In [1]: import numpy as np

In [2]: np.set_printoptions(precision=1, suppress=True, linewidth=140, sign=" ")

In [3]: f = np.array([1, 3, 1, 3, 0])

In [4]: A = f[np.abs(np.subtract.outer(np.arange(5), np.arange(5)))]

In [5]: print(A)
[[ 1  3  1  3  0]
 [ 3  1  3  1  3]
 [ 1  3  1  3  1]
 [ 3  1  3  1  3]
 [ 0  3  1  3  1]]

In [6]: # columns 1 and 3 are equal

In [7]: w, vecs = np.linalg.eigh(A)

In [8]: print(np.round(np.linalg.svd(A, compute_uv=False), 1) + 0)
[ 9.5  5.2  1.   0.3  0. ]

In [9]: print(np.round(vecs.T @ vecs, 1) + 0)
[[ 1.  0.  0.  0.  0.]
 [ 0.  1.  0.  0.  0.]
 [ 0.  0.  1.  0.  0.]
 [ 0.  0.  0.  1.  0.]
 [ 0.  0.  0.  0.  1.]]

In [10]: print((w > 1e-8).sum(), (w < -1e-8).sum())
2 2

In [11]: print(np.abs(vecs[:, -1]).round(6).argmax())
1

In [12]: print(np.round(vecs.T @ A @ vecs, 1) + 0)
[[-5.2  0.   0.   0.   0. ]
 [ 0.  -0.3  0.   0.   0. ]
 [ 0.   0.   0.   0.   0. ]
 [ 0.   0.   0.   1.   0. ]
 [ 0.   0.   0.   0.   9.5]]

In [13]: print(w.round(1) + 0)
[-5.2 -0.3  0.   1.   9.5]

In [14]: print(round(float(w.sum()), 1), np.trace(A))
5.0 5

In [15]: print(np.abs(vecs[:, -1]))
[ 0.4  0.5  0.4  0.5  0.4]

In [16]: print(np.unique(w.round(6) + 0, return_counts=True)[1])
[ 1  1  1  1  1]

In [17]: print(np.linalg.eigvalsh(A + 5 * np.eye(5)))
[-0.2  4.7  5.   6.  14.5]

In [18]: print(np.round(np.linalg.eigvalsh(A @ A), 1) + 0)
[  0.    0.1   1.   27.1  90.8]

In [19]: print(round(float(np.linalg.norm(A, 2)), 1))
9.5

In [20]: print(np.linalg.norm(A, axis=0))
[ 4.5  5.4  4.6  5.4  4.5]

In [21]: print(round(np.linalg.norm(A[0] - A[2]), 1))
1.0

In [22]: print(np.linalg.norm(A, axis=1).argmax())
1

In [23]: print(round(float(np.linalg.norm(A) ** 2 / np.linalg.norm(A, 2) ** 2), 1))
1.3

In [24]: Q, _ = np.linalg.qr(np.array([[0.7, 1.5, -0.8, -0.8, -0.5, -0.1, -0.2, -0.2],
    ...:     [-0.5, 0.7, 0.0, -2.3, -1.5, -0.1, 1.2, 1.1],
    ...:     [-0.5, -0.2, 0.4, -1.8, 1.1, 0.8, 1.1, -1.3],
    ...:     [0.4, -0.2, -0.3, 0.7, -1.9, 1.5, 0.0, 0.4],
    ...:     [0.2, -1.1, 0.9, -0.5, -0.3, 1.3, 0.2, -1.3],
    ...:     [-0.3, -0.5, 0.2, -1.4, 0.4, 1.1, 0.2, -1.3],
    ...:     [-0.5, -0.6, 1.1, 0.0, -2.1, 1.6, 2.3, 0.5],
    ...:     [0.7, -0.1, 1.1, 0.2, 0.9, -0.8, -1.5, -0.9]]))

In [25]: K = -2 * Q

In [26]: print(K.round(1) + 0)
[[ 1.   1.2  0.3  0.6  0.4 -0.8 -0.4  0.5]
 [-0.7  0.9  0.7  0.7  0.7  1.1  0.2 -0.3]
 [-0.7  0.   0.4  0.8 -0.7 -1.  -0.2 -1.1]
 [ 0.6 -0.4 -0.6  0.2  1.2 -0.3  0.7 -1. ]
 [ 0.3 -1.1  0.2  1.   0.4  0.4 -1.1  0.2]
 [-0.4 -0.4 -0.2  1.1 -0.1 -0.3  1.2  1.1]
 [-0.7 -0.4  1.  -0.7  1.  -0.8 -0.1  0.5]
 [ 1.  -0.4  1.4  0.  -0.5  0.2  0.8 -0.3]]

In [27]: x = np.array([2, 1, 3, 1, 0, 1, 3, 0])

In [28]: rhs = K @ x

In [29]: print(rhs)
[ 2.3  3.7 -1.1  1.  -2.   2.5 -0.6  8.2]

In [30]: print(np.round(np.linalg.solve(K.T, K[2]), 1) + 0)
[ 0.  0.  1.  0.  0.  0.  0.  0.]

In [31]: U, sig, Vt = np.linalg.svd(K, full_matrices=False)

In [32]: print((sig > 1e-8).sum())
8

In [33]: print(np.allclose(U * sig @ Vt, K))
True

In [34]: rng = np.random.default_rng(57)

In [35]: z = rng.permutation(8)

In [36]: print(z)
[ 1  2  0  4  7  6  3  5]

In [37]: A2 = K[z][:, z]

In [38]: print(A2.round(1) + 0)
[[ 0.9  0.7 -0.7  0.7 -0.3  0.2  0.7  1.1]
 [ 0.   0.4 -0.7 -0.7 -1.1 -0.2  0.8 -1. ]
 [ 1.2  0.3  1.   0.4  0.5 -0.4  0.6 -0.8]
 [-1.1  0.2  0.3  0.4  0.2 -1.1  1.   0.4]
 [-0.4  1.4  1.  -0.5 -0.3  0.8  0.   0.2]
 [-0.4  1.  -0.7  1.   0.5 -0.1 -0.7 -0.8]
 [-0.4 -0.6  0.6  1.2 -1.   0.7  0.2 -0.3]
 [-0.4 -0.2 -0.4 -0.1  1.1  1.2  1.1 -0.3]]

In [39]: print(np.round(np.linalg.pinv(K), 1) + 0)
[[ 0.2 -0.2 -0.2  0.1  0.1 -0.1 -0.2  0.2]
 [ 0.3  0.2  0.  -0.1 -0.3 -0.1 -0.1 -0.1]
 [ 0.1  0.2  0.1 -0.2  0.1  0.   0.2  0.3]
 [ 0.1  0.2  0.2  0.1  0.2  0.3 -0.2  0. ]
 [ 0.1  0.2 -0.2  0.3  0.1  0.   0.3 -0.1]
 [-0.2  0.3 -0.3 -0.1  0.1 -0.1 -0.2  0.1]
 [-0.1  0.  -0.1  0.2 -0.3  0.3  0.   0.2]
 [ 0.1 -0.1 -0.3 -0.2  0.   0.3  0.1 -0.1]]

In [40]: print(np.linalg.svd(K, compute_uv=False))
[ 2.  2.  2.  2.  2.  2.  2.  2.]

In [41]: print(np.round(K.T @ K, 1) + 0)
[[ 4.  0.  0.  0.  0.  0.  0.  0.]
 [ 0.  4.  0.  0.  0.  0.  0.  0.]
 [ 0.  0.  4.  0.  0.  0.  0.  0.]
 [ 0.  0.  0.  4.  0.  0.  0.  0.]
 [ 0.  0.  0.  0.  4.  0.  0.  0.]
 [ 0.  0.  0.  0.  0.  4.  0.  0.]
 [ 0.  0.  0.  0.  0.  0.  4.  0.]
 [ 0.  0.  0.  0.  0.  0.  0.  4.]]

In [42]: print(round(K[:, 1] @ K[:, 3], 1))
-0.0

In [43]: arr = np.load("mat.npy")

In [44]: print(arr)
[[  1  -6   2  -4   2  -6   8   5   9]
 [ -4  -2   9  -4  -8  -5   4   7   6]
 [ -1  -2  -4   8  -4  -5  -4   4   7]
 [  9  -2 -16   4  18   4   0  -9  -3]]

In [45]: w1 = np.array([[2, 8], [8, 4], [7, 6], [8, 8], [4, 1], [4, 0], [6, 0], [9, 1]])

In [46]: coef = np.array([-2, -3])

In [47]: act = np.maximum(K @ w1 + coef, 0)

In [48]: print((act > 0).astype(int))
[[ 1  1]
 [ 1  1]
 [ 0  0]
 [ 0  0]
 [ 0  1]
 [ 1  1]
 [ 0  0]
 [ 1  1]]

In [49]: Z = np.array([[0, 1, 1], [-1, -1, -2]])

In [50]: print((act @ Z).round(6).argmax(axis=1))
[ 1  1  0  0  0  1  0  1]

In [51]: U, sig, Vt = np.linalg.svd(arr)

In [52]: vecs = Vt[:(sig > 1e-8).sum()]

In [53]: x = arr[3] + -3 * arr[2] + rng.integers(2) * np.eye(9)[0]

In [54]: print(x)
[ 12.   4.  -4. -20.  30.  19.  12. -21. -24.]

In [55]: print(np.round(vecs.T @ vecs, 1) + 0)
[[ 0.1 -0.1 -0.2  0.   0.2  0.   0.1 -0.1  0. ]
 [-0.1  0.2  0.1  0.  -0.1  0.1 -0.2 -0.1 -0.2]
 [-0.2  0.1  0.5 -0.3 -0.3  0.   0.1  0.1 -0.1]
 [ 0.   0.  -0.3  0.5 -0.1 -0.1 -0.3  0.   0.1]
 [ 0.2 -0.1 -0.3 -0.1  0.5  0.1  0.2 -0.2  0. ]
 [ 0.   0.1  0.  -0.1  0.1  0.2 -0.1 -0.2 -0.3]
 [ 0.1 -0.2  0.1 -0.3  0.2 -0.1  0.4  0.1  0.1]
 [-0.1 -0.1  0.1  0.  -0.2 -0.2  0.1  0.2  0.2]
 [ 0.  -0.2 -0.1  0.1  0.  -0.3  0.1  0.2  0.5]]

In [56]: print(round(np.linalg.norm(x - vecs.T @ vecs @ x), 1))
0.0
